>>> import numpy as np
>>> np.set_printoptions(precision=2, suppress=True, linewidth=160, floatmode="fixed")
>>> rnd = lambda a: np.round(a, 2) + 0
>>> F = np.load("w.npy")
>>> print(F)
[[ 0  0  4  3]
 [ 4  2  0  0]
 [ 6  4  0  0]
 [12 10  0  0]
 [ 0  0  2  2]
 [ 4  3  0  1]
 [10  8  0  0]
 [ 0  1  2  3]
 [ 8  5  0  0]
 [ 0  0  2  1]
 [ 0  2  2  4]
 [ 0  0  3  3]
 [10  9  0  1]
 [ 2  4  1  4]
 [10  8  0  0]
 [ 0  1  3  5]
 [ 2  0  1  0]
 [ 0  0  7  5]
 [ 8  8  0  2]
 [ 6  6  0  2]
 [ 0  3  2  5]]
>>> Ac = F - F.mean(axis=0)
>>> U, s, Vt = np.linalg.svd(Ac, full_matrices=False)
>>> print((np.sign(U[:, 0]) == np.sign(U[0, 0])).astype(int))
[1 1 0 0 1 0 0 1 0 1 1 1 0 1 0 1 1 1 0 0 1]
>>> print(rnd(s ** 2 / (s ** 2).sum()))
[0.88 0.08 0.03 0.00]
>>> print(np.linalg.matrix_rank(Ac))
4
>>> print(np.abs(Vt[0]).argmax())
0
>>> print(rnd(Vt[0] * np.sign(Vt[0, np.abs(Vt[0]).argmax()])))
[ 0.75  0.58 -0.24 -0.22]
>>> W0 = np.abs(np.array([[5, 2, -1, 1], [2, -4, 3, -2], [-4, -4, -1, -5], [-5, -3, 3, 2]])) + np.eye(4)
>>> W0 = W0 / W0.sum(axis=1, keepdims=True)
>>> print(rnd(W0))
[[0.60 0.20 0.10 0.10]
 [0.17 0.42 0.25 0.17]
 [0.27 0.27 0.13 0.33]
 [0.36 0.21 0.21 0.21]]
>>> # rows sum to 1
>>> x = np.array([3, 0, 1, 1])
>>> print(rnd(W0 @ (2 * x)))
[4.00 1.83 2.53 3.00]
>>> print(np.linalg.norm(W0 @ x) <= np.linalg.norm(W0, 2) * np.linalg.norm(x) + 1e-9)
True
>>> print(rnd(W0 * x))
[[1.80 0.00 0.10 0.10]
 [0.50 0.00 0.25 0.17]
 [0.80 0.00 0.13 0.33]
 [1.07 0.00 0.21 0.21]]
>>> print(np.sign((W0 @ x).round(6)))
[1.00 1.00 1.00 1.00]
>>> print((W0 @ x).argmax())
0
>>> x = np.array([0, 1, 0, 1])
>>> y = W0 @ x
>>> print(rnd(y))
[0.30 0.58 0.60 0.43]
>>> print(rnd(np.linalg.solve(W0, y)))
[0.00 1.00 0.00 1.00]
>>> print(rnd(np.linalg.solve(W0, -2 * y)))
[ 0.00 -2.00  0.00 -2.00]
>>> print(rnd(np.linalg.solve(W0.T, W0[2])))
[0.00 0.00 1.00 0.00]
>>> print(rnd(np.sort(np.abs(np.linalg.eigvals(W0)))[::-1]))
[1.00 0.32 0.15 0.11]
>>> print(W0 @ np.ones(4))
[1.00 1.00 1.00 1.00]
>>> print(W0.sum(axis=1))
[1.00 1.00 1.00 1.00]
>>> print(rnd(np.linalg.matrix_power(W0, 2)))
[[0.46 0.25 0.14 0.15]
 [0.30 0.31 0.19 0.21]
 [0.36 0.27 0.18 0.19]
 [0.38 0.26 0.16 0.19]]
>>> p = np.eye(4)[3]
>>> for _ in range(6):
...     p = p @ W0
...     print(p.round(2))
... 
[0.36 0.21 0.21 0.21]
[0.38 0.26 0.16 0.19]
[0.39 0.27 0.17 0.18]
[0.38 0.27 0.17 0.18]
[0.38 0.27 0.17 0.18]
[0.38 0.27 0.17 0.18]
>>> Q, r_ = np.linalg.qr(W0)
>>> print(rnd(Q @ r_))
[[0.60 0.20 0.10 0.10]
 [0.17 0.42 0.25 0.17]
 [0.27 0.27 0.13 0.33]
 [0.36 0.21 0.21 0.21]]
>>> print(rnd(abs(r_[0, 0])), rnd(np.linalg.norm(W0[:, 0])))
0.77 0.77
>>> P = np.triu(np.array([[-2, -2, 2, 1], [-2, -1, 2, -2], [0, -1, 1, 2], [-2, -1, 1, -1]]), 1) + np.eye(4)
>>> M2 = P @ W0 @ np.linalg.inv(P)
>>> print(rnd(np.poly(M2)))
[ 1.00 -1.36  0.36  0.01 -0.01]
>>> feats = np.loadtxt("a.csv", delimiter=",")
>>> print(rnd(feats))
[[-0.54 -0.62 -0.12 -0.42 -0.36]
 [ 0.36 -0.55 -0.62  0.41  0.14]
 [ 0.06 -0.06 -0.15 -0.61  0.77]
 [ 0.24 -0.56  0.76  0.13  0.19]
 [-0.72  0.00  0.03  0.51  0.47]]
>>> rng = np.random.default_rng(3)
>>> z = rng.permutation(5)
>>> M2 = feats[:, z] * rng.choice([-1, 1], 5)
>>> print(rnd(M2))
[[ 0.36 -0.12 -0.62 -0.42  0.54]
 [-0.14 -0.62 -0.55  0.41 -0.36]
 [-0.77 -0.15 -0.06 -0.61 -0.06]
 [-0.19  0.76 -0.56  0.13 -0.24]
 [-0.47  0.03  0.00  0.51  0.72]]
>>> U, _, Vt = np.linalg.svd(feats.T @ M2)
>>> print(z)
[4 2 1 3 0]
>>> print(rnd(U @ Vt))
[[ 0.00  0.00  0.00  0.00 -1.00]
 [ 0.00  0.00  1.00  0.00  0.00]
 [ 0.00  1.00  0.00  0.00  0.00]
 [ 0.00  0.00  0.00  1.00  0.00]
 [-1.00  0.00  0.00  0.00  0.00]]
